$ python3 -q
>>> import numpy as np
>>> np.set_printoptions(suppress=True, linewidth=140)
>>> rd = lambda a: np.round(a, 2) + 0
>>> M = np.load("dump.npy")
>>> print(M)
[[5 2 0 0]
 [3 5 0 0]
 [0 0 5 2]
 [0 0 3 5]]
>>> # 2 groups of indices that never mix
>>> C2 = M.T @ M
>>> print(rd(np.linalg.svd(M, compute_uv=False) ** 2))
[56.62 56.62  6.38  6.38]
>>> print(np.allclose(C2, C2.T))
True
>>> print((M @ M.T).shape)
(4, 4)
>>> print(np.diag(C2))
[34 29 34 29]
>>> print(np.linalg.matrix_rank(C2))
4
>>> rng = np.random.default_rng(6557)
>>> labels = rng.permutation(4)
>>> print(labels)
[0 2 3 1]
>>> other = M[labels][:, labels]
>>> print(rd(np.linalg.det(other)), rd(np.linalg.det(M[labels])))
361.0 361.0
>>> print(rd(np.sort(np.abs(np.linalg.eigvals(other)))))
[2.55 2.55 7.45 7.45]
>>> print(np.allclose(other, M))
False
>>> print(np.einsum("ij,ji->", M, M))
124
>>> print(rd(np.linalg.det(M[::-1])))
361.0
>>> print(rd(np.linalg.eigvals(M).sum().real))
20.0
>>> evals, evecs = np.linalg.eig(M)
>>> print(rd(np.sort(np.linalg.eigvals(M @ M))))
[ 6.51  6.51 55.49 55.49]
>>> print(rd(np.prod(evals)))
361.0
>>> print(rd(np.sort(np.linalg.eigvals(np.linalg.inv(M)))))
[0.13 0.13 0.39 0.39]
>>> A = np.array([[1, 0, 0], [0, 1, 0], [0, 0, 1]])
>>> evals, evecs = np.linalg.eigh(A)
>>> x0 = np.array([6, 0, 2])
>>> print(x0 @ A @ x0)
40
>>> print(evecs * np.maximum(evals, 0) @ evecs.T)
[[1. 0. 0.]
 [0. 1. 0.]
 [0. 0. 1.]]
>>> print(x0 @ A @ x0 / (x0 @ x0), evals[0], evals[-1])
1.0 1.0 1.0
>>> print(rd(np.linalg.eigvalsh(A[1:, 1:])))
[1. 1.]
>>> print(evecs * np.sqrt(evals) @ evecs.T)
[[1. 0. 0.]
 [0. 1. 0.]
 [0. 0. 1.]]
>>> t3 = np.stack([A, -2 * A, A[::-1]])
>>> print(rd(np.linalg.det(t3)))
[ 1. -8. -1.]
>>> P = np.triu(np.array([[-2, 0, 1, 1], [-2, 1, -1, -1], [1, -2, 2, -2], [0, -2, -1, -2]]), 1) + np.eye(4)
>>> other = P @ M @ np.linalg.inv(P)
>>> print(rd(np.poly(other)))
[   1.  -20.  138. -380.  361.]
>>> labels = rng.permutation(3)
>>> print(labels)
[0 2 1]
>>> other = A[labels][:, labels]
>>> print(rd(np.sort(np.abs(np.linalg.eigvals(other)))))
[1. 1. 1.]
>>> print(np.diag(other))
[1 1 1]
>>> print(np.trace(other))
3
>>> feats = np.eye(3, dtype=int)[rng.permutation(3)] * np.array([6, 8, 9])
>>> print(feats)
[[0 8 0]
 [6 0 0]
 [0 0 9]]
>>> print(np.diff(feats, axis=0))
[[ 6 -8  0]
 [-6  0  9]]
>>> print(rd(np.linalg.norm(feats)))
13.45
>>> print(feats.sum(axis=0))
[6 8 9]
>>> print(rd(np.linalg.svd(feats, compute_uv=False)))
[9. 8. 6.]
>>> print(np.linalg.matrix_rank(feats))
3
>>> print(np.abs(feats).max())
9
>>> print(feats.shape)
(3, 3)
>>> labels = rng.integers(0, 3, 5)
>>> X = (labels[:, None] == labels) * -1 + np.eye(5)
>>> print(X)
[[ 0. -1.  0. -1.  0.]
 [-1.  0.  0. -1.  0.]
 [ 0.  0.  0.  0.  0.]
 [-1. -1.  0.  0.  0.]
 [ 0.  0.  0.  0.  0.]]
>>> print(rd(np.linalg.det(X.T)))
0.0
>>> print(rd(np.linalg.eigvals(X)))
[ 1. -2.  1.  0.  0.]
>>> print([round(float(np.linalg.det(X[:i, :i])), 2) + 0 for i in range(1, 6)])
[0.0, -1.0, 0.0, 0.0, 0.0]
>>> evals, evecs = np.linalg.eigh(X)
>>> print(rd(evecs @ np.diag(evals) @ evecs.T))
[[ 0. -1.  0. -1.  0.]
 [-1.  0.  0. -1.  0.]
 [ 0.  0.  0.  0.  0.]
 [-1. -1.  0.  0.  0.]
 [ 0.  0.  0.  0.  0.]]
>>> print(rd(evecs.T @ X @ evecs))
[[-2.  0.  0.  0.  0.]
 [ 0.  0.  0.  0.  0.]
 [ 0.  0.  0.  0.  0.]
 [ 0.  0.  0.  1.  0.]
 [ 0.  0.  0.  0.  1.]]
>>> print(np.linalg.lstsq(X[:-1].T, X[-1])[2])
3
>>> print(rd(np.trace(np.linalg.pinv(X) @ X)))
3.0
>>> print(np.abs(np.diag(np.linalg.qr(X)[1])) > 1e-9)
[ True  True False  True False]
>>> print(X @ X)
[[2. 1. 0. 1. 0.]
 [1. 2. 0. 1. 0.]
 [0. 0. 0. 0. 0.]
 [1. 1. 0. 2. 0.]
 [0. 0. 0. 0. 0.]]
>>> print(rd(np.linalg.det(X)))
0.0
>>> F = np.array([[0.0, -0.4, 0.4, 0.4, 1.1],
...     [-0.2, 0.5, 0.0, 0.1, 0.3],
...     [-0.6, -3.6, -1.2, -1.2, -0.1]])
>>> print(F)
[[ 0.  -0.4  0.4  0.4  1.1]
 [-0.2  0.5  0.   0.1  0.3]
 [-0.6 -3.6 -1.2 -1.2 -0.1]]
>>> x0 = np.array([1, 1, -3, 2, 0])
>>> print(rd(np.einsum("ij,j->i", F, x0)))
[-0.8  0.5 -3. ]
>>> print((F @ x0).argmax())
1
>>> print(np.linalg.norm(F @ x0) <= np.linalg.norm(F, 2) * np.linalg.norm(x0) + 1e-9)
True
>>> print(rd(F * x0))
[[ 0.  -0.4 -1.2  0.8  0. ]
 [-0.2  0.5  0.   0.2  0. ]
 [-0.6 -3.6  3.6 -2.4  0. ]]
>>> print(rd(F @ (2 * x0)))
[-1.6  1.  -6. ]
>>> print(np.sign((F @ x0).round(6)))
[-1.  1. -1.]
>>> print(F @ np.eye(5)[2])
[ 0.4  0.  -1.2]
>>> print(rd(F @ np.ones(5)))
[ 1.5  0.7 -6.7]
>>> print(rd(F @ x0))
[-0.8  0.5 -3. ]
